$ ipython --no-banner

In [1]: import numpy as np

In [2]: import numpy.linalg as la

In [3]: np.set_printoptions(precision=2, suppress=True, linewidth=200, floatmode="fixed")

In [4]: arr = np.array([[-6, -1, -1, -2, 0],
   ...:     [-4, 55, -5, 8, -8],
   ...:     [-7, -8, 62, 6, -7],
   ...:     [2, -8, 2, -8, 0],
   ...:     [1, 3, 1, 0, 2]])

In [5]: arr
Out[5]: 
array([[-6, -1, -1, -2,  0],
       [-4, 55, -5,  8, -8],
       [-7, -8, 62,  6, -7],
       [ 2, -8,  2, -8,  0],
       [ 1,  3,  1,  0,  2]])

In [6]: other = arr / la.norm(arr, axis=1, keepdims=True)

In [7]: gram = other @ other.T

In [8]: (np.abs(gram) > 0.9).astype(int)
Out[8]: 
array([[1, 0, 0, 0, 0],
       [0, 1, 0, 0, 0],
       [0, 0, 1, 0, 0],
       [0, 0, 0, 1, 0],
       [0, 0, 0, 0, 1]])

In [9]: gram
Out[9]: 
array([[ 1.00, -0.11, -0.06,  0.13, -0.40],
       [-0.11,  1.00, -0.17, -0.79,  0.64],
       [-0.06, -0.17,  1.00,  0.17,  0.07],
       [ 0.13, -0.79,  0.17,  1.00, -0.44],
       [-0.40,  0.64,  0.07, -0.44,  1.00]])

In [10]: la.norm(other, axis=1)
Out[10]: array([1.00, 1.00, 1.00, 1.00, 1.00])

In [11]: round(np.degrees(np.arccos(np.clip(gram[3, 1], -1, 1))), 2)
Out[11]: np.float64(142.37)

In [12]: la.eigvals(arr)
Out[12]: array([65.76+0.00j, 49.86+0.00j,  2.69+0.00j, -6.66+1.70j, -6.66-1.70j])

In [13]: np.poly(arr)
Out[13]: array([      1.00,    -105.00,    2062.00,   33391.00,   52012.00, -416316.00])
